$ python -q
>>> import numpy as np
>>> np.set_printoptions(precision=2, suppress=True, linewidth=140, legacy="1.25")
>>> rd = lambda a: np.round(a, 2) + 0
>>> F = np.array([[2, 2, 2, 2, 2, 2],
...     [-3, -3, -3, -3, -3, -3],
...     [0, -3, 0, -3, 0, -3],
...     [2, 2, 2, 2, 2, 2],
...     [-3, -3, -3, -3, -3, -3],
...     [0, -3, 0, -3, 0, -3]])
>>> # rank 2
>>> f = np.array([-1, 1, 3])
>>> np.cross(F[0, :3], F[5, :3])
array([ 6,  0, -6])
>>> np.polyval(f, F[0])
array([1, 1, 1, 1, 1, 1])
>>> np.correlate(F[0], F[5], "full")
array([ -6,  -6, -12, -12, -18, -18, -12, -12,  -6,  -6,   0])
>>> np.convolve(F[0], f)
array([-2,  0,  6,  6,  6,  6,  8,  6])
>>> f, g = F[3], F[2]
>>> f @ f
24
>>> p = (f @ g) / (f @ f) * f
>>> (g - p) @ f
0.0
>>> g - p
array([ 1.5, -1.5,  1.5, -1.5,  1.5, -1.5])
>>> np.linalg.matrix_rank(np.outer(f, g))
1
>>> p
array([-1.5, -1.5, -1.5, -1.5, -1.5, -1.5])
>>> rd(np.linalg.norm(f + g) ** 2 + np.linalg.norm(f - g) ** 2)
102.0
>>> U, sv, Vh = np.linalg.svd(F)
>>> vecs = Vh[:(sv > 1e-8).sum()]
>>> rng = np.random.default_rng(26026)
>>> x = F[0] + 3 * F[5] + rng.integers(2) * np.eye(6)[2]
>>> x
array([ 2., -7.,  3., -7.,  2., -7.])
>>> rd(np.linalg.norm(x - vecs.T @ vecs @ x))
0.82
>>> lab = rng.permutation(6)
>>> lab
array([0, 3, 5, 4, 2, 1])
>>> M2 = F[lab][:, lab]
>>> np.allclose(M2, F)
False
>>> rd(np.linalg.det(M2)), rd(np.linalg.det(F[lab]))
(0.0, 0.0)
>>> np.argsort(-np.linalg.norm(F, axis=0).round(6), kind="stable")[:3]
array([1, 3, 5])
>>> np.linalg.matrix_rank(F, rtol=0.1)
2
>>> rd(np.linalg.norm(F, 2) / np.linalg.norm(F))
0.95
>>> X = np.load("layer3.npy")
>>> X
array([[ 4.76,  0.12,  5.28, 10.03, -0.86, 15.23, 16.39,  9.71, 10.62,  5.1 ,  1.36, 14.99],
       [ 5.51,  0.04,  4.09,  9.47, -0.85, 14.68, 14.24, 10.11, 10.53,  5.8 ,  0.6 , 15.95],
       [ 5.06, -0.94,  5.11, 10.67, -1.03, 15.63, 14.92, 10.21,  9.62,  4.73, -1.32, 15.56],
       [ 5.04,  0.39,  3.23, 11.57, -1.64, 14.48, 14.1 ,  9.88,  9.33,  3.17,  0.29, 15.59],
       [ 3.62, -0.29,  4.21, 10.73, -1.38, 15.88, 15.9 ,  8.57, 10.58,  4.68, -0.56, 15.07],
       [ 5.24, -0.03,  6.77,  9.38,  0.26, 15.96, 14.67,  8.83, 11.06,  4.66,  0.03, 14.54],
       [ 6.24, -0.33,  3.36,  8.95, -1.23, 13.38, 13.49, 11.38, 10.04,  4.78, -0.79, 14.45],
       [ 7.01, -0.57,  4.66, 11.03,  0.5 , 15.52, 14.  , 10.72, 10.19,  5.49, -0.36, 13.27],
       [ 5.11, -0.75,  4.34, 11.43, -0.34, 14.74, 14.25,  9.  ,  9.25,  4.53, -0.5 , 16.8 ],
       [ 3.68,  0.38,  4.6 ,  8.38, -0.38, 13.42, 15.86, 10.54,  9.22,  5.51, -0.61, 15.08],
       [ 5.67, -1.39,  4.91, 10.9 , -1.08, 14.18, 14.2 , 10.44, 10.48,  7.17, -1.16, 15.62],
       [ 6.81, -1.22,  5.75, 11.69, -0.22, 15.98, 16.2 ,  9.73,  9.07,  5.76,  0.97, 15.51],
       [ 4.81, -0.37,  7.05, 11.85, -0.13, 14.11, 13.52,  9.69, 10.09,  5.41,  1.19, 15.01],
       [ 5.75, -0.68,  4.49, 10.28, -0.83, 14.78, 14.72, 11.34,  9.73,  6.68, -0.67, 13.25],
       [ 4.22,  0.87,  5.45, 10.46,  1.3 , 13.33, 15.84, 10.02, 10.5 ,  4.71,  0.27, 16.12],
       [ 2.99, -0.81,  5.82,  8.67,  1.  , 13.71, 15.09, 10.85, 10.79,  7.06, -0.78, 13.02],
       [ 5.18,  0.72,  4.39, 10.12,  1.37, 16.47, 15.02,  9.63, 11.01,  4.12,  1.64, 14.43],
       [ 5.04,  0.9 ,  3.63, 10.89,  3.23, 16.26, 14.57,  9.72, 10.38,  6.23,  1.  , 15.69],
       [ 5.17,  0.49,  4.81, 10.43,  0.88, 15.38, 14.79, 10.92, 10.72,  3.76, -0.99, 15.13],
       [ 3.35, -0.48,  4.32,  9.95,  0.22, 14.63, 15.13,  9.17,  9.68,  6.18,  0.33, 15.5 ],
       [ 2.49,  0.3 ,  5.96, 10.57, -0.97, 14.27, 14.72,  9.6 , 10.84,  5.92, -1.52, 13.73],
       [ 5.05,  0.25,  7.75, 10.69, -0.1 , 17.34, 14.31, 11.39, 10.53,  4.46,  0.61, 13.03],
       [ 5.93,  1.23,  4.98, 10.1 , -1.57, 14.39, 15.7 , 10.75, 11.76,  5.14, -0.16, 14.37],
       [ 5.3 ,  0.81,  4.34,  9.37, -0.16, 14.72, 15.75, 11.48,  9.6 ,  6.66,  0.06, 15.46],
       [ 6.3 , -0.58,  3.74, 10.38, -0.76, 15.67, 14.92, 10.14, 10.26,  4.55, -0.49, 14.89],
       [ 6.68, -0.45,  5.14, 10.01,  0.74, 14.32, 17.13,  9.7 ,  9.02,  6.1 ,  1.06, 14.84],
       [ 5.32, -0.19,  4.15,  9.99,  0.32, 16.22, 15.29, 10.77,  9.52,  6.65, -0.23, 15.06],
       [ 3.4 ,  0.31,  5.14, 10.72,  0.91, 15.94, 15.38,  8.67, 11.93,  4.67,  0.97, 12.76],
       [ 5.15,  0.83,  6.09,  9.41, -0.36, 14.25, 14.94,  9.57, 12.24,  4.47, -0.79, 14.95],
       [ 5.41,  1.11,  5.07, 11.12, -0.37, 15.32, 14.16,  9.65, 12.4 ,  4.64,  0.09, 15.81],
       [ 5.09, -0.85,  6.01,  9.89, -1.8 , 14.73, 16.21, 11.74, 11.43,  4.96,  0.16, 16.31],
       [ 5.1 ,  0.15,  4.42,  9.83,  0.59, 14.57, 15.88,  9.39, 11.28,  4.47, -1.92, 15.37],
       [ 4.44, -1.2 ,  6.08,  9.26,  0.27, 13.81, 16.66, 11.9 , 11.12,  7.57, -1.01, 14.74],
       [ 5.42, -0.66,  5.11,  9.73,  0.44, 14.56, 14.79, 10.75,  9.34,  3.16,  2.14, 15.69],
       [ 4.68, -0.45,  5.95, 11.36, -0.1 , 14.67, 15.01,  9.46,  8.99,  5.97, -1.29, 14.38],
       [ 5.87,  0.7 ,  3.36,  8.79, -1.39, 17.14, 15.73, 10.33, 10.45,  4.76, -1.06, 14.67],
       [ 4.52,  0.92,  4.9 , 10.29,  0.28, 14.71, 16.29,  8.98,  9.04,  4.59, -0.68, 12.81],
       [ 4.78,  1.22,  5.06, 10.24,  1.05, 14.94, 13.76, 10.31, 10.04,  5.57, -0.82, 16.92]])
>>> M2 = X + rng.integers(-2, 3, (38, 1)) @ rng.integers(-2, 3, (1, 12))
>>> rd(M2)
array([[ 5.76,  2.12,  5.28,  9.03,  1.14, 14.23, 15.39,  8.71, 12.62,  3.1 , -0.64, 14.99],
       [ 4.51, -1.96,  4.09, 10.47, -2.85, 15.68, 15.24, 11.11,  8.53,  7.8 ,  2.6 , 15.95],
       [ 3.06, -4.94,  5.11, 12.67, -5.03, 17.63, 16.92, 12.21,  5.62,  8.73,  2.68, 15.56],
       [ 7.04,  4.39,  3.23,  9.57,  2.36, 12.48, 12.1 ,  7.88, 13.33, -0.83, -3.71, 15.59],
       [ 3.62, -0.29,  4.21, 10.73, -1.38, 15.88, 15.9 ,  8.57, 10.58,  4.68, -0.56, 15.07],
       [ 3.24, -4.03,  6.77, 11.38, -3.74, 17.96, 16.67, 10.83,  7.06,  8.66,  4.03, 14.54],
       [ 6.24, -0.33,  3.36,  8.95, -1.23, 13.38, 13.49, 11.38, 10.04,  4.78, -0.79, 14.45],
       [ 8.01,  1.43,  4.66, 10.03,  2.5 , 14.52, 13.  ,  9.72, 12.19,  3.49, -2.36, 13.27],
       [ 3.11, -4.75,  4.34, 13.43, -4.34, 16.74, 16.25, 11.  ,  5.25,  8.53,  3.5 , 16.8 ],
       [ 3.68,  0.38,  4.6 ,  8.38, -0.38, 13.42, 15.86, 10.54,  9.22,  5.51, -0.61, 15.08],
       [ 4.67, -3.39,  4.91, 11.9 , -3.08, 15.18, 15.2 , 11.44,  8.48,  9.17,  0.84, 15.62],
       [ 8.81,  2.78,  5.75,  9.69,  3.78, 13.98, 14.2 ,  7.73, 13.07,  1.76, -3.03, 15.51],
       [ 4.81, -0.37,  7.05, 11.85, -0.13, 14.11, 13.52,  9.69, 10.09,  5.41,  1.19, 15.01],
       [ 4.75, -2.68,  4.49, 11.28, -2.83, 15.78, 15.72, 12.34,  7.73,  8.68,  1.33, 13.25],
       [ 5.22,  2.87,  5.45,  9.46,  3.3 , 12.33, 14.84,  9.02, 12.5 ,  2.71, -1.73, 16.12],
       [ 3.99,  1.19,  5.82,  7.67,  3.  , 12.71, 14.09,  9.85, 12.79,  5.06, -2.78, 13.02],
       [ 3.18, -3.28,  4.39, 12.12, -2.63, 18.47, 17.02, 11.63,  7.01,  8.12,  5.64, 14.43],
       [ 7.04,  4.9 ,  3.63,  8.89,  7.23, 14.26, 12.57,  7.72, 14.38,  2.23, -3.  , 15.69],
       [ 7.17,  4.49,  4.81,  8.43,  4.88, 13.38, 12.79,  8.92, 14.72, -0.24, -4.99, 15.13],
       [ 5.35,  3.52,  4.32,  7.95,  4.22, 12.63, 13.13,  7.17, 13.68,  2.18, -3.67, 15.5 ],
       [ 0.49, -3.7 ,  5.96, 12.57, -4.97, 16.27, 16.72, 11.6 ,  6.84,  9.92,  2.48, 13.73],
       [ 7.05,  4.25,  7.75,  8.69,  3.9 , 15.34, 12.31,  9.39, 14.53,  0.46, -3.39, 13.03],
       [ 7.93,  5.23,  4.98,  8.1 ,  2.43, 12.39, 13.7 ,  8.75, 15.76,  1.14, -4.16, 14.37],
       [ 5.3 ,  0.81,  4.34,  9.37, -0.16, 14.72, 15.75, 11.48,  9.6 ,  6.66,  0.06, 15.46],
       [ 6.3 , -0.58,  3.74, 10.38, -0.76, 15.67, 14.92, 10.14, 10.26,  4.55, -0.49, 14.89],
       [ 5.68, -2.45,  5.14, 11.01, -1.26, 15.32, 18.13, 10.7 ,  7.02,  8.1 ,  3.06, 14.84],
       [ 3.32, -4.19,  4.15, 11.99, -3.68, 18.22, 17.29, 12.77,  5.52, 10.65,  3.77, 15.06],
       [ 3.4 ,  0.31,  5.14, 10.72,  0.91, 15.94, 15.38,  8.67, 11.93,  4.67,  0.97, 12.76],
       [ 6.15,  2.83,  6.09,  8.41,  1.64, 13.25, 13.94,  8.57, 14.24,  2.47, -2.79, 14.95],
       [ 5.41,  1.11,  5.07, 11.12, -0.37, 15.32, 14.16,  9.65, 12.4 ,  4.64,  0.09, 15.81],
       [ 7.09,  3.15,  6.01,  7.89,  2.2 , 12.73, 14.21,  9.74, 15.43,  0.96, -3.84, 16.31],
       [ 4.1 , -1.85,  4.42, 10.83, -1.41, 15.57, 16.88, 10.39,  9.28,  6.47,  0.08, 15.37],
       [ 3.44, -3.2 ,  6.08, 10.26, -1.73, 14.81, 17.66, 12.9 ,  9.12,  9.57,  0.99, 14.74],
       [ 6.42,  1.34,  5.11,  8.73,  2.44, 13.56, 13.79,  9.75, 11.34,  1.16,  0.14, 15.69],
       [ 5.68,  1.55,  5.95, 10.36,  1.9 , 13.67, 14.01,  8.46, 10.99,  3.97, -3.29, 14.38],
       [ 7.87,  4.7 ,  3.36,  6.79,  2.61, 15.14, 13.73,  8.33, 14.45,  0.76, -5.06, 14.67],
       [ 6.52,  4.92,  4.9 ,  8.29,  4.28, 12.71, 14.29,  6.98, 13.04,  0.59, -4.68, 12.81],
       [ 3.78, -0.78,  5.06, 11.24, -0.95, 15.94, 14.76, 11.31,  8.04,  7.57,  1.18, 16.92]])
>>> rd(np.abs(M2 - X).sum(axis=1))
array([15., 15., 30., 30.,  0., 30.,  0., 15., 30.,  0., 15., 30.,  0., 15., 15., 15., 30., 30., 30., 30., 30., 30., 30.,  0.,  0., 15.,
       30.,  0., 15.,  0., 30., 15., 15., 15., 15., 30., 30., 15.])
